>>> import numpy as np
>>> np.set_printoptions(precision=2, suppress=True, linewidth=100)
>>> arr = np.load("dump.npy")
>>> arr
array([[1.  , 0.5 , 0.25, 0.12, 0.06, 0.03, 0.02, 0.01],
       [0.5 , 1.  , 0.5 , 0.25, 0.12, 0.06, 0.03, 0.02],
       [0.25, 0.5 , 1.  , 0.5 , 0.25, 0.12, 0.06, 0.03],
       [0.12, 0.25, 0.5 , 1.  , 0.5 , 0.25, 0.12, 0.06],
       [0.06, 0.12, 0.25, 0.5 , 1.  , 0.5 , 0.25, 0.12],
       [0.03, 0.06, 0.12, 0.25, 0.5 , 1.  , 0.5 , 0.25],
       [0.02, 0.03, 0.06, 0.12, 0.25, 0.5 , 1.  , 0.5 ],
       [0.01, 0.02, 0.03, 0.06, 0.12, 0.25, 0.5 , 1.  ]])
>>> # equal to its transpose
>>> vals, vecs = np.linalg.eigh(arr)
>>> x0 = np.array([1, 0, 2, -2, 1, 2, -1, -2])
>>> vecs * np.abs(vals) @ vecs.T
array([[1.  , 0.5 , 0.25, 0.12, 0.06, 0.03, 0.02, 0.01],
       [0.5 , 1.  , 0.5 , 0.25, 0.12, 0.06, 0.03, 0.02],
       [0.25, 0.5 , 1.  , 0.5 , 0.25, 0.12, 0.06, 0.03],
       [0.12, 0.25, 0.5 , 1.  , 0.5 , 0.25, 0.12, 0.06],
       [0.06, 0.12, 0.25, 0.5 , 1.  , 0.5 , 0.25, 0.12],
       [0.03, 0.06, 0.12, 0.25, 0.5 , 1.  , 0.5 , 0.25],
       [0.02, 0.03, 0.06, 0.12, 0.25, 0.5 , 1.  , 0.5 ],
       [0.01, 0.02, 0.03, 0.06, 0.12, 0.25, 0.5 , 1.  ]])
>>> (np.sign(vecs[:, -1].round(6)) == np.sign(vecs[0, -1].round(6))).astype(int)
array([1, 1, 1, 1, 1, 1, 1, 1])
>>> m1 = np.loadtxt("arr.csv", delimiter=",")
>>> m1
array([[  1.,   4.,   2.,   1.,  -5.,  -5.,   2.,  -5.,   0.,  -4.,  -3.,  -3.,  -4.],
       [  6.,  -1.,   3.,   6.,  -3.,  -8.,   4.,  -5.,  -3.,  -2.,   1.,  -8.,  -8.],
       [  3.,  -1.,   4.,   2.,  -6., -11.,   4.,  -1.,  -2.,  -7.,   3.,  -5.,  -7.],
       [  5.,   4.,   7.,   1.,  -4., -13.,   9.,   4.,   1.,  -6.,   5.,  -1., -11.],
       [  9.,   4.,   6.,   1.,  -7., -18.,   8.,   7.,   4., -11.,   0.,   3., -15.],
       [  8.,   4.,  11.,   2.,  -9., -21.,   3.,   6.,   0.,  -7.,   1.,   7., -19.],
       [ 13.,   4.,  15.,   2.,  -6., -18.,   2.,  10.,  -3.,  -6.,   2.,  10., -24.],
       [  9.,   2.,  11.,  -3., -10., -21.,   5.,   6.,  -3.,  -8.,   4.,   5., -26.],
       [  5.,  -2.,   9.,  -8., -14., -17.,   9.,   6.,   1., -12.,   6.,   7., -24.],
       [  1.,  -3.,  12.,  -3., -10., -16.,  13.,   3.,  -2.,  -8.,   6.,   8., -29.],
       [  2.,  -6.,  10.,  -3., -12., -12.,   8.,   6.,   2.,  -7.,   9.,  13., -29.],
       [ -3.,  -9.,   7.,   0., -10., -17.,   4.,   1.,  -1.,  -4.,   8.,  18., -25.],
       [ -1.,  -7.,   7.,   3.,  -5., -17.,  -1.,   2.,  -3.,   0.,  12.,  20., -28.],
       [  3.,  -2.,   6.,   0.,  -7., -20.,  -4.,   6.,  -7.,   3.,  10.,  21., -25.],
       [  7.,  -2.,   2.,  -4.,  -2., -16.,  -4.,   5.,  -8.,   1.,   5.,  23., -21.],
       [  9.,  -3.,  -2.,  -8.,  -7., -21.,  -8.,   3., -12.,   2.,   6.,  28., -25.],
       [  6.,  -1.,  -5.,  -8.,  -8., -23.,  -7.,   1., -12.,   2.,   3.,  33., -29.],
       [  8.,  -6.,   0.,  -5.,  -7., -22., -10.,  -2., -17.,   3.,   6.,  29., -27.],
       [  7.,  -7.,  -3.,   0.,  -8., -27., -14.,   3., -22.,  -1.,   1.,  25., -24.],
       [  7., -11.,  -3.,  -3.,  -8., -24.,  -9.,   1., -23.,   3.,   0.,  30., -21.],
       [ 12., -10.,  -3.,  -1., -12., -19., -11.,  -3., -20.,   8.,   5.,  33., -26.],
       [ 10., -14.,  -4.,  -5., -16., -22., -15.,   2., -16.,   6.,  10.,  37., -21.],
       [ 15., -12.,  -6.,   0., -13., -23., -10.,   1., -13.,   6.,  10.,  34., -20.],
       [ 12., -17.,  -7.,  -5.,  -8., -22.,  -7.,   5., -13.,   7.,   8.,  30., -23.],
       [ 15., -17.,  -7.,  -3., -12., -19.,  -2.,   7., -10.,  11.,   4.,  28., -18.]])
>>> M2 = np.array([[1, -3, 2],
...     [-5, 1, 3],
...     [0, 0, 2],
...     [5, 0, -1],
...     [-2, 5, -2],
...     [4, -5, 3],
...     [0, -1, -1],
...     [3, 2, 1],
...     [-4, 1, 5],
...     [0, -4, 4],
...     [1, 2, 0],
...     [5, -4, 5],
...     [1, 4, -2]])
>>> np.einsum("ij,ij->i", m1, m1)
array([ 151.,  338.,  340.,  557.,  991., 1232., 1603., 1607., 1582., 1706., 1681., 1575., 1764.,
       1774., 1434., 2314., 2856., 2666., 2792., 2789., 3143., 3508., 3065., 2840., 2475.])
>>> M2.T @ m1.T
array([[ -61.,  -35.,  -38.,  -57.,  -59.,  -33.,   13.,  -47.,  -34.,   -9.,   48.,   74.,   93.,
          83.,   83.,   92.,   85.,  125.,  149.,  191.,  220.,  243.,  224.,  202.,  220.],
       [  -5.,   -1.,   33.,   28.,   14.,  -25.,  -68.,  -50.,  -62.,  -89., -128., -108., -110.,
        -113., -117., -166., -197., -190., -125., -180., -284., -247., -228., -203., -241.],
       [ -18.,  -65.,  -66.,   -3.,   21.,   51.,   91.,   37.,   44.,   38.,  100.,   66.,   91.,
         108.,  102.,  113.,  133.,   85.,   -2.,   21.,  113.,  129.,  119.,   85.,  114.]])
>>> np.linalg.matrix_rank(m1 @ M2)
np.int64(3)
>>> np.einsum("ij->j", m1)
array([ 169., -109.,   72.,  -41., -209., -452.,  -31.,   69., -182.,  -31.,  122.,  425., -529.])
>>> m1 @ M2
array([[ -61.,   -5.,  -18.],
       [ -35.,   -1.,  -65.],
       [ -38.,   33.,  -66.],
       [ -57.,   28.,   -3.],
       [ -59.,   14.,   21.],
       [ -33.,  -25.,   51.],
       [  13.,  -68.,   91.],
       [ -47.,  -50.,   37.],
       [ -34.,  -62.,   44.],
       [  -9.,  -89.,   38.],
       [  48., -128.,  100.],
       [  74., -108.,   66.],
       [  93., -110.,   91.],
       [  83., -113.,  108.],
       [  83., -117.,  102.],
       [  92., -166.,  113.],
       [  85., -197.,  133.],
       [ 125., -190.,   85.],
       [ 149., -125.,   -2.],
       [ 191., -180.,   21.],
       [ 220., -284.,  113.],
       [ 243., -247.,  129.],
       [ 224., -228.,  119.],
       [ 202., -203.,   85.],
       [ 220., -241.,  114.]])
>>> np.vstack([m1, M2.T]).shape
(28, 13)
>>> M2 = np.c_[m1[:, :9] @ np.array([[-1, -2, -4, 3, 2, -1, -3, -2, -5],
...     [2, -2, 5, 2, -1, 0, -2, 3, 1],
...     [-1, 0, 4, 2, 3, 5, -2, 0, 3],
...     [0, 2, 5, 0, 0, 1, 2, -1, -5],
...     [3, 1, 1, 1, -1, 1, 4, 4, -4],
...     [3, -2, -2, -4, -3, -5, -3, -1, 3],
...     [2, -4, 3, -4, -1, 4, -2, -1, -4],
...     [1, 5, -4, 0, -1, -4, 4, 5, -1],
...     [-4, -3, 0, 4, 5, -3, -4, -2, 1]]), np.array([0, 2, 1, 0, 1, 1, 2, 1, 0, 1, 2, 1, 2, 1, 2, 1, 0, 1, 2, 2, 1, 0, 0, 2, 2])]
>>> M2
array([[ -26.,  -36.,   60.,   22.,   27.,   58.,  -42.,  -33.,    2.,    0.],
       [ -29.,  -17.,   58.,   23.,   35.,   97.,  -14.,  -48.,  -78.,    2.],
       [ -45.,    1.,   41.,   29.,   45.,   94.,   -6.,  -29.,  -40.,    1.],
       [ -37.,  -13.,   66.,   53.,   62.,  109.,  -18.,    7.,  -67.,    0.],
       [ -75.,   -4.,   38.,   96.,   98.,   97.,  -23.,    2.,  -89.,    1.],
       [ -89.,   31.,   60.,  117.,  108.,  133.,   -5.,    6.,  -58.,    1.],
       [ -66.,   51.,   34.,  123.,  100.,  125.,    5.,   32.,  -77.,    2.],
       [ -81.,   23.,   26.,   95.,   96.,  143.,  -10.,    3.,  -47.,    1.],
       [ -91.,  -11.,  -11.,   51.,   94.,  112.,  -48.,  -28.,    4.,    0.],
       [ -60.,  -11.,   63.,   15.,   73.,  172.,  -25.,  -26.,  -22.,    1.],
       [ -82.,    6.,   -1.,   26.,   84.,   95.,  -32.,  -37.,    5.,    2.],
       [ -90.,   40.,   27.,   25.,   75.,  128.,   24.,  -41.,   -2.,    1.],
       [ -74.,   74.,   30.,   52.,   66.,  116.,   62.,   -8.,  -28.,    2.],
       [ -68.,   98.,   -1.,   78.,   56.,  101.,   75.,   28.,  -28.,    1.],
       [ -38.,   77.,  -52.,   67.,   31.,   65.,   71.,   37.,  -48.,    2.],
       [ -62.,   90., -100.,   78.,   30.,   63.,   78.,   21.,  -32.,    1.],
       [ -61.,   81.,  -76.,   70.,   21.,   72.,   81.,   20.,  -28.,    0.],
       [ -61.,  104.,  -72.,   65.,   22.,  109.,   96.,   -1.,  -34.,    1.],
       [ -60.,  183.,  -83.,   69.,    2.,  103.,  176.,   33.,  -69.,    2.],
       [ -47.,  152., -101.,   25.,  -11.,  116.,  155.,    8.,  -68.,    2.],
       [ -67.,  109., -110.,   38.,    8.,   83.,   87.,  -46.,  -56.,    1.],
       [-112.,  144., -176.,   62.,   37.,   39.,  100.,  -42.,  -11.,    0.],
       [-108.,  111., -145.,   76.,   50.,   52.,   84.,  -54.,  -96.,    0.],
       [ -86.,  128., -191.,   44.,   31.,   41.,  122.,  -22.,  -97.,    2.],
       [ -92.,   97., -196.,   29.,   40.,   24.,   78.,  -50., -116.,    2.]])
>>> np.round(np.linalg.lstsq(m1, M2[:, 0])[0], 2) + 0
array([-1.,  2., -1.,  0.,  3.,  3.,  2.,  1., -4.,  0.,  0.,  0.,  0.])
>>> np.round(np.linalg.norm(M2 - m1 @ np.linalg.lstsq(m1, M2)[0], axis=0), 2) + 0
array([0.  , 0.  , 0.  , 0.  , 0.  , 0.  , 0.  , 0.  , 0.  , 1.77])
